% python3 -q
>>> import numpy as np
>>> from numpy import linalg as LA
>>> np.set_printoptions(precision=4, suppress=True, linewidth=200)
>>> def rd(a):
...     return np.round(a, 4) + 0
... 
>>> W0 = np.load("sample6.npy")
>>> W0
array([[ -1.2,  -0.4,   0.4,  -0.6],
       [  0.6,   1.1,  -1.3,  -0.5],
       [  3.1,   1.4,  -0.1,  -1.9],
       [  0.2,   0. ,  -0.9,  -0.1],
       [ 10. ,   4. ,  36. , -18. ],
       [ -1.5,  -0.5,   0.3,  -0.7],
       [  1.3,  -0.6,  -0.7,  -0.6],
       [  0.5,   0.4,   0.9,  -0.3],
       [  1.7,  -0.6,  -1.9,  -0.1],
       [ -0.2,  -0.2,   0.2,  -0.2],
       [ -0.4,   1.5,  -0.6,   2.3],
       [  0.3,   0.4,   0.4,   0.4],
       [  2. ,  -0.9,  -0.1,   0.6],
       [  0.3,   0.3,   0.5,   0.2],
       [ -0.9,   1.7,  -0.4,  -1. ],
       [  0.9,  -0.6,   1. ,  -1.2],
       [ -0.4,  -0.5,   0.3,  -2.4],
       [ -1.2,   1.3,   0.1,   2. ],
       [  0.3,  -2.1,  -0.1,   0.4],
       [ -0.1,  -0.3,   0.9,  -0.1]])
>>> # row 4 dominates
>>> d = LA.norm(W0[:, None] - W0[None], axis=-1)
>>> (d + 1e9 * np.eye(20)).round(6).argmin(axis=1)
array([ 5,  3,  6,  9, 15,  0,  8, 13,  6, 19, 17, 13,  6, 11,  1,  7, 15, 10,  9,  9])
>>> LA.matrix_rank(d ** 2)
np.int64(6)
>>> np.flatnonzero(d[13] < d.mean() / 2)
array([ 0,  1,  3,  5,  6,  7,  8,  9, 10, 11, 12, 13, 14, 15, 16, 17, 18, 19])
>>> rd(d[:5, :5])
array([[ 0.    ,  2.8965,  4.8652,  2.0149, 41.4116],
       [ 2.8965,  0.    ,  3.1209,  1.3   , 42.3593],
       [ 4.8652,  3.1209,  0.    ,  3.7749, 40.2093],
       [ 2.0149,  1.3   ,  3.7749,  0.    , 42.3563],
       [41.4116, 42.3593, 40.2093, 42.3563,  0.    ]])
>>> d.mean(axis=1).argmax()
np.int64(4)
>>> d.shape
(20, 20)
>>> vec = np.array([1, 2, 0, 0])
>>> rhs = W0 @ vec
>>> rd(LA.solve(W0.T @ W0, W0.T @ rhs))
array([1., 2., 0., 0.])
>>> try:
...     LA.solve(W0, rhs)
... except LA.LinAlgError as e:
...     print(e)
... 
Last 2 dimensions of the array must be square
>>> rng = np.random.default_rng(99)
>>> rhs = rhs + 0.3 * rng.normal(size=20)
>>> rd(rhs)
array([-1.9753,  2.6607,  5.9152,  0.4059, 17.473 , -1.9947, -0.0374,  1.1211,  0.1859, -0.3205,  2.8025,  1.4733,  0.4679,  0.9789,  2.5986, -0.0194, -1.6633,  1.3862, -3.7854, -0.8358])
>>> beta, *_ = LA.lstsq(W0, rhs)
>>> rd(W0.T @ (rhs - W0 @ beta))
array([0., 0., 0., 0.])
>>> idx = rng.permutation(4)
>>> Y = W0[:, idx] * rng.choice([-1, 1], 4)
>>> Y
array([[ 0.4,  0.6,  0.4, -1.2],
       [-1.3,  0.5, -1.1,  0.6],
       [-0.1,  1.9, -1.4,  3.1],
       [-0.9,  0.1, -0. ,  0.2],
       [36. , 18. , -4. , 10. ],
       [ 0.3,  0.7,  0.5, -1.5],
       [-0.7,  0.6,  0.6,  1.3],
       [ 0.9,  0.3, -0.4,  0.5],
       [-1.9,  0.1,  0.6,  1.7],
       [ 0.2,  0.2,  0.2, -0.2],
       [-0.6, -2.3, -1.5, -0.4],
       [ 0.4, -0.4, -0.4,  0.3],
       [-0.1, -0.6,  0.9,  2. ],
       [ 0.5, -0.2, -0.3,  0.3],
       [-0.4,  1. , -1.7, -0.9],
       [ 1. ,  1.2,  0.6,  0.9],
       [ 0.3,  2.4,  0.5, -0.4],
       [ 0.1, -2. , -1.3, -1.2],
       [-0.1, -0.4,  2.1,  0.3],
       [ 0.9,  0.1,  0.3, -0.1]])
>>> left, _, Vh = LA.svd(W0.T @ Y)
>>> rd(left @ Vh)
array([[ 0.,  0.,  0.,  1.],
       [ 0.,  0., -1.,  0.],
       [ 1.,  0.,  0.,  0.],
       [ 0., -1.,  0.,  0.]])
>>> idx = W0[:, 3] > np.median(W0[:, 3])
>>> r0 = W0[idx].mean(axis=0) - W0[~idx].mean(axis=0)
>>> idx.astype(int)
array([0, 0, 0, 1, 0, 0, 0, 0, 1, 1, 1, 1, 1, 1, 0, 0, 0, 1, 1, 1])
>>> (((W0 - W0.mean(axis=0)) @ r0 > 0) == idx).mean()
np.float64(0.55)
>>> Ac = W0 - W0.mean(axis=0)
>>> evecs = LA.svd(Ac)[2][:1]
>>> Y = Ac - Ac @ evecs.T @ evecs
>>> LA.norm(Y, axis=1).round(6).argmax()
np.int64(2)
>>> rd((Ac @ evecs.T).std(axis=0))
array([9.0951])
>>> K = np.load("dump.npy")
>>> K
array([[ 0,  0,  0, -5],
       [ 2,  0,  0,  0],
       [ 0, -2,  0,  0],
       [ 0,  0, -3,  0]])
>>> W1 = np.array([[2, -1, -2, -2], [1, 0, -1, 1], [0, 1, -2, 2], [2, -1, 2, 2]])
>>> beta = np.array([2, -2, 0, 1])
>>> act = np.maximum(K @ W1 + beta, 0)
>>> LA.matrix_rank(act)
np.int64(3)
>>> W2 = np.array([[2, -2], [-2, 2], [2, -1], [-2, -1]])
>>> act @ W2
array([[ -6,   6],
       [ 12, -12],
       [  4,  -2],
       [ 16, -10]])
>>> X = np.loadtxt("arr.csv", delimiter=",")
>>> X
array([[ 3.,  0.,  0.],
       [ 0.,  0.,  0.],
       [ 0.,  1., -2.]])
>>> X @ X
array([[ 9.,  0.,  0.],
       [ 0.,  0.,  0.],
       [ 0., -2.,  4.]])
>>> np.trace(X)
np.float64(1.0)
>>> (X - X.T) / 2
array([[ 0. ,  0. ,  0. ],
       [ 0. ,  0. , -0.5],
       [ 0. ,  0.5,  0. ]])
>>> np.allclose(X, X.T)
False
>>> rd(np.abs(LA.eigvals(X)).max())
np.float64(3.0)
>>> assert X == X.T
Traceback (most recent call last):
  File "<python-input-52>", line 1, in <module>
    assert X == X.T
           ^^^^^^^^
ValueError: The truth value of an array with more than one element is ambiguous. Use a.any() or a.all()
>>> np.allclose(X @ X.T, X.T @ X)
False
>>> rd(LA.det(X))
np.float64(0.0)
>>> rd(LA.matrix_power(X - np.diag(np.diag(X)), 3))
array([[0., 0., 0.],
       [0., 0., 0.],
       [0., 0., 0.]])
>>> np.prod(np.diag(X)), rd(LA.det(X))
(np.float64(-0.0), np.float64(0.0))
>>> try:
...     LA.inv(X)
... except LA.LinAlgError as e:
...     print(repr(e))
... 
LinAlgError('Singular matrix')
>>> left, sigma, Vh = LA.svd(X)
>>> np.argmax(sigma[:-1] / (sigma[1:] + 1e-6)) + 1
np.int64(2)
>>> Y = left[:, :2] @ np.diag(sigma[:2]) @ Vh[:2]
>>> LA.matrix_rank(Y)
np.int64(2)
>>> idx = rng.permutation(3)
>>> idx
array([0, 2, 1])
>>> Y = X[idx][:, idx]
>>> rd(LA.det(Y)), rd(LA.det(X[idx]))
(np.float64(0.0), np.float64(0.0))
>>> Y
array([[ 3.,  0.,  0.],
       [ 0., -2.,  1.],
       [ 0.,  0.,  0.]])
>>> rk = LA.matrix_rank(Y)
>>> rk
np.int64(2)
>>> N = LA.svd(Y)[2][rk:].T
>>> rd(N @ N.T)
array([[0. , 0. , 0. ],
       [0. , 0.2, 0.4],
       [0. , 0.4, 0.8]])
>>> [int(LA.matrix_rank(np.delete(Y, i, axis=0))) for i in range(3)]
[1, 1, 2]
>>> [int(LA.matrix_rank(Y[:, :j + 1])) for j in range(3)]
[1, 2, 2]
>>> N.shape
(3, 1)
>>> N[:, 0] / N[np.abs(N[:, 0]).round(6).argmax(), 0]
array([0. , 0.5, 1. ])
>>> A = np.load("w.npy")
>>> A
array([[  1,   2,   1,  -1,   3],
       [ -4,  -8,  -4,   4, -12],
       [  6,  12,   6,  -6,  18],
       [  0,   0,   0,   0,   0]])
>>> np.argsort(-LA.norm(A, axis=0).round(6), kind="stable")[:3]
array([4, 1, 0])
>>> rd(LA.norm(A, 2) / LA.norm(A))
np.float64(1.0)
>>> J = np.array([[0, -2, 1, -2, 0],
...     [-2, 0, -1, 0, 1],
...     [1, 0, 2, 0, 1],
...     [-2, 0, -1, -1, 2],
...     [-1, 1, -2, -2, -2]])
>>> J
array([[ 0, -2,  1, -2,  0],
       [-2,  0, -1,  0,  1],
       [ 1,  0,  2,  0,  1],
       [-2,  0, -1, -1,  2],
       [-1,  1, -2, -2, -2]])
>>> Q, evecs = LA.qr(W0[:, :3])[0], LA.qr(W0[:, 3:])[0]
>>> sigma = LA.svd(Q.T @ evecs, compute_uv=False)
>>> rd(np.degrees(np.arccos(sigma.clip(0, 1))))
array([14.1774])
>>> rd(LA.norm(Q @ Q.T - evecs @ evecs.T, 2))
np.float64(1.0)
>>> th = np.radians(60)
>>> R = np.eye(5)
>>> R[2, 2] = R[1, 1] = np.cos(th)
>>> R[2, 1], R[1, 2] = -np.sin(th), np.sin(th)
>>> rd(R)
array([[ 1.   ,  0.   ,  0.   ,  0.   ,  0.   ],
       [ 0.   ,  0.5  ,  0.866,  0.   ,  0.   ],
       [ 0.   , -0.866,  0.5  ,  0.   ,  0.   ],
       [ 0.   ,  0.   ,  0.   ,  1.   ,  0.   ],
       [ 0.   ,  0.   ,  0.   ,  0.   ,  1.   ]])
>>> Y = J @ R.T
>>> np.allclose(J @ J.T, Y @ Y.T)
True
>>> rd(Y)
array([[ 0.    , -0.134 ,  2.2321, -2.    ,  0.    ],
       [-2.    , -0.866 , -0.5   ,  0.    ,  1.    ],
       [ 1.    ,  1.7321,  1.    ,  0.    ,  1.    ],
       [-2.    , -0.866 , -0.5   , -1.    ,  2.    ],
       [-1.    , -1.2321, -1.866 , -2.    , -2.    ]])
>>> rd(LA.det(R)), np.trace(R)
(np.float64(1.0), np.float64(4.0))
>>> rd(LA.svd(J, compute_uv=False)), rd(LA.svd(Y, compute_uv=False))
(array([4.6003, 3.5483, 3.0812, 1.2528, 0.4285]), array([4.6003, 3.5483, 3.0812, 1.2528, 0.4285]))
>>> Q = J.astype(float).copy()
>>> for j in range(5):
...     Q[:, j] -= Q[:, :j] @ (Q[:, :j].T @ Q[:, j])
...     Q[:, j] /= LA.norm(Q[:, j])
... 
>>> rd(Q.T @ Q)
array([[1., 0., 0., 0., 0.],
       [0., 1., 0., 0., 0.],
       [0., 0., 1., 0., 0.],
       [0., 0., 0., 1., 0.],
       [0., 0., 0., 0., 1.]])
>>> mat = np.load("out7.npy")
>>> mat
array([[-16.7774, -15.8941,  -4.0474, -18.8942],
       [ 12.204 ,  12.0078,   1.904 ,  12.0159],
       [-14.0595, -15.9887,   0.0972, -10.14  ],
       [ 15.0643,  12.0133,  11.9583,  22.8928],
       [ -2.0869,  -4.0407,   2.1659,   1.7316]])
>>> Q = mat.astype(float).copy()
>>> for j in range(4):
...     Q[:, j] -= Q[:, :j] @ (Q[:, :j].T @ Q[:, j])
...     Q[:, j] /= LA.norm(Q[:, j])
... 
>>> rd(Q.T @ Q)
array([[1., 0., 0., 0.],
       [0., 1., 0., 0.],
       [0., 0., 1., 0.],
       [0., 0., 0., 1.]])
>>> rd(Q.T @ mat)
array([[29.3151, 28.2244,  9.0533, 32.3195],
       [ 0.    ,  4.0592, -8.6171, -9.2292],
       [ 0.    ,  0.    ,  3.39  ,  1.1056],
       [ 0.    ,  0.    ,  0.    ,  0.5643]])
>>> arr = np.load("m.npy")
>>> arr
array([[-1,  2,  0],
       [-4,  8,  3],
       [-1,  2,  0]])
>>> left, sigma, Vh = LA.svd(arr)
>>> evecs = Vh[:(sigma > 1e-8).sum()]
>>> vec = arr[1] + -2 * arr[2] + rng.integers(2) * np.eye(3)[2]
>>> vec
array([-2.,  4.,  3.])
>>> np.allclose(evecs.T @ evecs @ vec, vec)
True
>>> rd(evecs.T @ evecs)
array([[ 0.2, -0.4,  0. ],
       [-0.4,  0.8,  0. ],
       [ 0. ,  0. ,  1. ]])
>>> rd(LA.norm(vec - evecs.T @ evecs @ vec))
np.float64(0.0)
>>> LA.matrix_rank(np.vstack([arr, vec]))
np.int64(2)
>>> np.argsort(-LA.norm(arr, axis=0).round(6), kind="stable")[:3]
array([1, 0, 2])
>>> m1 = np.array([[-1.3, -0.8, 0.3],
...     [-0.4, -0.2, -0.3],
...     [-2.0, -1.6, -0.2],
...     [-0.3, -1.9, -0.3],
...     [0.1, 0.8, 0.2]])
>>> m1
array([[-1.3, -0.8,  0.3],
       [-0.4, -0.2, -0.3],
       [-2. , -1.6, -0.2],
       [-0.3, -1.9, -0.3],
       [ 0.1,  0.8,  0.2]])
>>> th = np.radians(60)
>>> R = np.eye(3)
>>> R[0, 0] = R[1, 1] = np.cos(th)
>>> R[0, 1], R[1, 0] = -np.sin(th), np.sin(th)
>>> rd(R)
array([[ 0.5  , -0.866,  0.   ],
       [ 0.866,  0.5  ,  0.   ],
       [ 0.   ,  0.   ,  1.   ]])
>>> Y = m1 @ R.T
>>> rd(LA.svd(m1, compute_uv=False)), rd(LA.svd(Y, compute_uv=False))
(array([3.4362, 1.3374, 0.4402]), array([3.4362, 1.3374, 0.4402]))
>>> rd(np.abs(Y - m1).max(axis=0))
array([2.3856, 0.9321, 0.    ])
